>>> import numpy as np
>>> import numpy.linalg as la
>>> np.set_printoptions(precision=3, suppress=True, linewidth=120)
>>> arr = np.array([[5.0, 1.0, 1.0, 1.0],
...     [1.0, 5.0, 1.0, 1.0],
...     [1.0, 1.0, 5.0, 1.0],
...     [1.0, 1.0, 1.0, 5.0]])
>>> arr
array([[5., 1., 1., 1.],
       [1., 5., 1., 1.],
       [1., 1., 5., 1.],
       [1., 1., 1., 5.]])
>>> rng = np.random.default_rng(818066)
>>> idx = rng.permutation(4)
>>> out = arr[:, idx] * rng.choice([-1, 1], 4)
>>> print(out)
[[ 5. -1. -1.  1.]
 [ 1. -5. -1.  1.]
 [ 1. -1. -1.  5.]
 [ 1. -1. -5.  1.]]
>>> left, _, vt = la.svd(arr.T @ out)
>>> print(idx)
[0 1 3 2]
>>> x0 = np.ones(4)
>>> for _ in range(3):
...     x0 = arr @ x0
...     x0 /= la.norm(x0)
...     print(round(x0 @ arr @ x0, 3))
... 
8.0
8.0
8.0
>>> round(float(la.eigvalsh(arr)[-1]), 3)
8.0
>>> T = np.stack([arr, -1 * arr, arr[::-1]])
>>> la.matrix_rank(T.reshape(3, -1))
np.int64(2)
>>> T.sum(axis=0)
array([[1., 1., 1., 5.],
       [1., 1., 5., 1.],
       [1., 5., 1., 1.],
       [5., 1., 1., 1.]])
>>> np.einsum("bij,cij->bc", T, T)
array([[ 112., -112.,   48.],
       [-112.,  112.,  -48.],
       [  48.,  -48.,  112.]])
>>> print(la.matrix_rank(T))
[4 4 4]
>>> print(la.norm(T, axis=(1, 2)))
[10.583 10.583 10.583]
>>> proj = np.triu(np.array([[-2, 2, -2, -2], [2, -1, 3, 2], [-3, 2, 0, 0], [-2, -2, -1, 3]]), 1) + np.eye(4)
>>> out = proj @ arr @ la.inv(proj)
>>> la.matrix_rank(out)
np.int64(4)
>>> np.poly(out)
array([   1.,  -20.,  144., -448.,  512.])
>>> proj @ arr - arr @ proj
array([[-2., -4., -3., -2.],
       [ 5.,  3.,  4.,  5.],
       [ 0., -2., -1.,  0.],
       [ 0., -2., -1.,  0.]])
>>> E = np.array([[-1.2, 1.5, -1.1],
...     [0.1, 0.4, 2.0],
...     [-0.3, 2.1, 1.2],
...     [0.3, -0.8, -1.5],
...     [-1.1, -0.9, -0.1],
...     [0.2, -1.0, -0.9],
...     [-1.6, -1.4, 0.4],
...     [0.7, 0.6, -0.7],
...     [-0.4, 0.7, -2.5],
...     [0.6, -0.6, -1.5],
...     [-1.1, 0.4, -0.1],
...     [-0.2, -0.6, -1.2],
...     [-0.1, -0.2, -0.5],
...     [-0.7, 0.9, -1.2],
...     [0.7, -0.5, 0.6],
...     [-1.3, -0.5, 1.1],
...     [0.3, 1.1, 0.3],
...     [0.9, 0.2, -0.2],
...     [0.1, 0.0, 0.5],
...     [0.4, 1.2, -0.2],
...     [0.9, 0.4, -1.4]])
>>> E[:, 0] = 3 * E[:, 2] + 0.1 * rng.normal(size=21)
>>> E
array([[-3.26 ,  1.5  , -1.1  ],
       [ 5.931,  0.4  ,  2.   ],
       [ 3.539,  2.1  ,  1.2  ],
       [-4.416, -0.8  , -1.5  ],
       [-0.401, -0.9  , -0.1  ],
       [-2.61 , -1.   , -0.9  ],
       [ 1.381, -1.4  ,  0.4  ],
       [-2.17 ,  0.6  , -0.7  ],
       [-7.405,  0.7  , -2.5  ],
       [-4.473, -0.6  , -1.5  ],
       [-0.26 ,  0.4  , -0.1  ],
       [-3.558, -0.6  , -1.2  ],
       [-1.487, -0.2  , -0.5  ],
       [-3.753,  0.9  , -1.2  ],
       [ 1.677, -0.5  ,  0.6  ],
       [ 3.385, -0.5  ,  1.1  ],
       [ 0.831,  1.1  ,  0.3  ],
       [-0.622,  0.2  , -0.2  ],
       [ 1.345,  0.   ,  0.5  ],
       [-0.728,  1.2  , -0.2  ],
       [-4.201,  0.4  , -1.4  ]])
>>> out = np.c_[E[:, :1] @ np.array([[0]]), np.array([6, 5, -4, -5, 6, -3, 5, -6, 5, 4, -2, -1, 4, 1, -1, -3, -1, 4, 7, 7, -3])]
>>> out
array([[ 0.,  6.],
       [ 0.,  5.],
       [ 0., -4.],
       [ 0., -5.],
       [ 0.,  6.],
       [ 0., -3.],
       [ 0.,  5.],
       [ 0., -6.],
       [ 0.,  5.],
       [ 0.,  4.],
       [ 0., -2.],
       [ 0., -1.],
       [ 0.,  4.],
       [ 0.,  1.],
       [ 0., -1.],
       [ 0., -3.],
       [ 0., -1.],
       [ 0.,  4.],
       [ 0.,  7.],
       [ 0.,  7.],
       [ 0., -3.]])
>>> la.norm(out - E @ la.lstsq(E, out)[0], axis=0)
array([ 0.   , 19.641])
>>> la.norm(la.qr(E)[0].T @ out, axis=0) ** 2 / ((out ** 2).sum(axis=0) + 1e-12)
array([0.   , 0.048])
>>> print(la.matrix_rank(np.c_[E, out]))
4
>>> W0 = np.load("out3.npy")
>>> W0
array([[-2,  0,  0],
       [ 1,  2,  0],
       [-2,  0,  2]])
>>> out = la.inv(W0)
>>> round(float(la.det(W0) * la.det(out)), 3)
1.0
>>> la.inv(out)
array([[-2., -0., -0.],
       [ 1.,  2.,  0.],
       [-2.,  0.,  2.]])
>>> round(la.slogdet(W0)[0], 3)
np.float64(-1.0)
>>> np.round(la.cond(W0), 3)
np.float64(2.906)
>>> m1 = np.array([[1, 0, 0], [0, -1, 0], [0, 0, 0]])
>>> left, sv, vt = la.svd(m1)
>>> V = vt[:(sv > 1e-8).sum()]
>>> x0 = m1[0] + -3 * m1[2] + rng.integers(2) * np.eye(3)[2]
>>> print(x0)
[1. 0. 1.]
>>> V.T @ V
array([[1., 0., 0.],
       [0., 1., 0.],
       [0., 0., 0.]])
>>> np.diag(V.T @ V)
array([1., 1., 0.])
>>> out = np.array([[-2, 0], [2, 2]])
>>> C = np.kron(out, m1)
>>> C.shape
(6, 6)
>>> print([int(la.matrix_rank(la.matrix_power(m1, p))) for p in range(1, 4)])
[2, 2, 2]
>>> la.matrix_rank(m1 - m1[0, 0] * np.eye(3))
np.int64(2)
>>> np.sort(la.eigvals(m1))
array([-1.,  0.,  1.])
>>> m1.inv()
Traceback (most recent call last):
  File "<python-input-53>", line 1, in <module>
    m1.inv()
    ^^^^^^
AttributeError: 'numpy.ndarray' object has no attribute 'inv'
>>> np.trace(m1)
np.int64(0)
>>> np.allclose(m1 @ m1.T, m1.T @ m1)
True
>>> print((m1 - m1.T) / 2)
[[0. 0. 0.]
 [0. 0. 0.]
 [0. 0. 0.]]
>>> round(float(la.det(m1)), 3)
0.0
>>> print(la.eigvals(m1))
[ 1. -1.  0.]
>>> np.round(la.det(2 * m1), 3), round(float(la.det(m1)), 3)
(np.float64(0.0), 0.0)
>>> round(la.eigvals(m1).sum().real, 3)
np.float64(0.0)
>>> np.kron(np.eye(2, dtype=int), m1)
array([[ 1,  0,  0,  0,  0,  0],
       [ 0, -1,  0,  0,  0,  0],
       [ 0,  0,  0,  0,  0,  0],
       [ 0,  0,  0,  1,  0,  0],
       [ 0,  0,  0,  0, -1,  0],
       [ 0,  0,  0,  0,  0,  0]])
>>> F = np.array([[0.0, 0.0], [0.0, 1.0]])
>>> F
array([[0., 0.],
       [0., 1.]])
>>> x0 = np.array([2, -2])
>>> (x0 - F @ x0) @ (F @ x0)
np.float64(0.0)
>>> F @ x0
array([ 0., -2.])
>>> la.eigvalsh(2 * F - np.eye(2))
array([-1.,  1.])
>>> x0 = np.array([3, 2])
>>> h = np.maximum(F @ x0, 0)
>>> h
array([0., 2.])
>>> print(np.tanh(F @ x0))
[0.    0.964]
>>> np.flatnonzero(h > 1e-9)
array([1])
>>> np.maximum(F @ x0, 0) - np.maximum(-F @ x0, 0)
array([0., 2.])
>>> K = np.loadtxt("mat.csv", delimiter=",")
>>> K
array([[ 2.796,  8.421,  4.612],
       [ 9.821,  1.704, -0.805],
       [-7.725, -5.962, -2.186],
       [ 8.86 ,  4.508,  1.086],
       [-2.03 , -8.524, -4.819],
       [-9.148, -3.978, -0.708],
       [-5.253, -7.667, -3.69 ],
       [-6.813, -6.748, -2.837],
       [-8.838,  3.069,  3.532],
       [-4.161, -8.089, -4.153],
       [-8.761, -4.668, -1.202],
       [-8.481, -5.08 , -1.506],
       [-9.864, -1.212,  1.113],
       [ 8.601,  4.911,  1.38 ],
       [ 7.375,  6.292,  2.453],
       [ 5.968,  7.299,  3.332],
       [-5.34 ,  6.735,  5.111],
       [ 5.938,  7.316,  3.348],
       [-5.78 , -7.404, -3.431],
       [ 4.512,  7.97 ,  4.014],
       [-8.548,  3.559,  3.777],
       [-1.517, -8.562, -4.938]])
>>> w1 = np.array([[4, -1, -5, 7, 6], [0, -9, 3, 5, -8], [-2, 2, 9, -8, -4]])
>>> beta = np.array([1, 1, 1, 3, 3])
>>> act = np.maximum(K @ w1 + beta, 0)
>>> (act > 0).mean(axis=0)
array([0.455, 0.5  , 0.591, 0.364, 0.455])
>>> print((act > 0).astype(int))
[[1 0 1 1 0]
 [1 0 0 1 1]
 [0 1 1 0 1]
 [1 0 0 1 1]
 [1 1 0 0 1]
 [0 1 1 0 0]
 [0 1 0 0 1]
 [0 1 0 0 1]
 [0 0 1 0 0]
 [0 1 0 0 1]
 [0 1 1 0 0]
 [0 1 1 0 0]
 [0 1 1 0 0]
 [1 0 0 1 1]
 [1 0 1 1 0]
 [1 0 1 1 0]
 [0 0 1 0 0]
 [1 0 1 1 0]
 [0 1 0 0 1]
 [1 0 1 1 0]
 [0 0 1 0 0]
 [1 1 0 0 1]]
>>> C = np.array([[3, 1], [0, 2], [0, 2], [1, -3], [1, -3]])
>>> w1 @ C
array([[ 25, -47],
       [ -3,  -3],
       [-18,  56]])
>>> Ac = E - E.mean(axis=0)
>>> V = la.svd(Ac)[2][:2]
>>> out = Ac - Ac @ V.T @ V
>>> np.round(out.std(axis=0), 3) + 0
array([0.008, 0.   , 0.024])
>>> np.round(np.cov(Ac @ V.T, rowvar=False), 3) + 0
array([[11.639,  0.   ],
       [ 0.   ,  0.834]])
>>> print(np.diag(V.T @ V))
[0.899 1.    0.101]
>>> C2 = np.cov(K, rowvar=False)
>>> np.argsort(-K.std(axis=0).round(6), kind="stable")
array([0, 1, 2])
>>> np.corrcoef(K.T)
array([[1.   , 0.591, 0.3  ],
       [0.591, 1.   , 0.947],
       [0.3  , 0.947, 1.   ]])
>>> Ac = K - K.mean(axis=0)
>>> V = la.svd(Ac)[2][:2]
>>> out = Ac - Ac @ V.T @ V
>>> np.round(la.norm(out) / la.norm(Ac), 3)
np.float64(0.0)
>>> la.norm(out, axis=1).round(6).argmax()
np.int64(0)
>>> (Ac @ V.T).std(axis=0)
array([8.597, 4.79 ])
>>> np.round(out.std(axis=0), 3) + 0
array([0., 0., 0.])
>>> f = np.array([-5, -3, 2, -4])
>>> out = arr + np.outer(f, np.eye(4)[0])
>>> print(la.matrix_rank(out - arr))
1
>>> feats = np.loadtxt("sample5.csv", delimiter=",")
>>> feats
array([[ 1., -2.,  2.],
       [-2.,  4., -4.],
       [ 2., -4.,  4.]])
>>> r = la.matrix_rank(feats)
>>> print(r)
1
>>> null = la.svd(feats)[2][r:].T
>>> null @ null.T
array([[ 0.889,  0.222, -0.222],
       [ 0.222,  0.556,  0.444],
       [-0.222,  0.444,  0.556]])
>>> [int(la.matrix_rank(feats[:i])) for i in range(1, len(feats) + 1)]
[1, 1, 1]
>>> [int(la.matrix_rank(np.delete(feats, i, axis=0))) for i in range(3)]
[1, 1, 1]
>>> la.matrix_rank(feats.T @ feats), la.matrix_rank(feats @ feats.T)
(np.int64(1), np.int64(1))
>>> evals, V = la.eigh(feats)
>>> x0 = np.array([-3, -3, -1])
>>> (np.sign(V[:, -1].round(6)) == np.sign(V[0, -1].round(6))).astype(int)
array([1, 0, 1])
>>> la.eigvalsh(feats[1:, 1:])
array([0., 8.])
>>> V * np.maximum(evals, 0) @ V.T
array([[ 1., -2.,  2.],
       [-2.,  4., -4.],
       [ 2., -4.,  4.]])
>>> np.kron(np.eye(2, dtype=int), feats)
array([[ 1., -2.,  2.,  0., -0.,  0.],
       [-2.,  4., -4., -0.,  0., -0.],
       [ 2., -4.,  4.,  0., -0.,  0.],
       [ 0., -0.,  0.,  1., -2.,  2.],
       [-0.,  0., -0., -2.,  4., -4.],
       [ 0., -0.,  0.,  2., -4.,  4.]])
>>> np.round(la.eigvals(feats).sum().real, 3)
np.float64(9.0)
>>> round(float(la.det(feats[::-1])), 3)
0.0
>>> print(round(float(la.det(feats.T)), 3))
0.0
>>> evals, V = la.eigh(feats)
>>> np.abs(V[:, -1]).round(6).argmax()
np.int64(1)
>>> V @ np.diag(evals) @ V.T
array([[ 1., -2.,  2.],
       [-2.,  4., -4.],
       [ 2., -4.,  4.]])
>>> print((evals > 1e-8).sum(), (evals < -1e-8).sum())
1 0
>>> print(np.round(V.T @ feats @ V, 3) + 0)
[[0. 0. 0.]
 [0. 0. 0.]
 [0. 0. 9.]]
>>> np.round(V.T @ V, 3) + 0
array([[1., 0., 0.],
       [0., 1., 0.],
       [0., 0., 1.]])
>>> np.unique(evals.round(6) + 0, return_counts=True)[1]
array([2, 1])
>>> np.round(evals.sum(), 3), np.trace(feats)
(np.float64(9.0), np.float64(9.0))
>>> print(evals.round(3) + 0)
[0. 0. 9.]
>>> X = np.array([[-2, 0, 1, 0], [1, -2, -1, -1], [0, 0, 1, -2], [-2, -1, 1, 2]])
>>> X[1] = X[3]
>>> X
array([[-2,  0,  1,  0],
       [-2, -1,  1,  2],
       [ 0,  0,  1, -2],
       [-2, -1,  1,  2]])
>>> x0 = np.array([4, 5, 4])
>>> np.einsum("ij,j->i", W0, x0)
array([-8, 14,  0])
>>> print((W0 @ x0).argmax())
1
>>> W0 @ x0
array([-8, 14,  0])
>>> la.norm(W0 @ x0) <= la.norm(W0, 2) * la.norm(x0) + 1e-9
np.True_
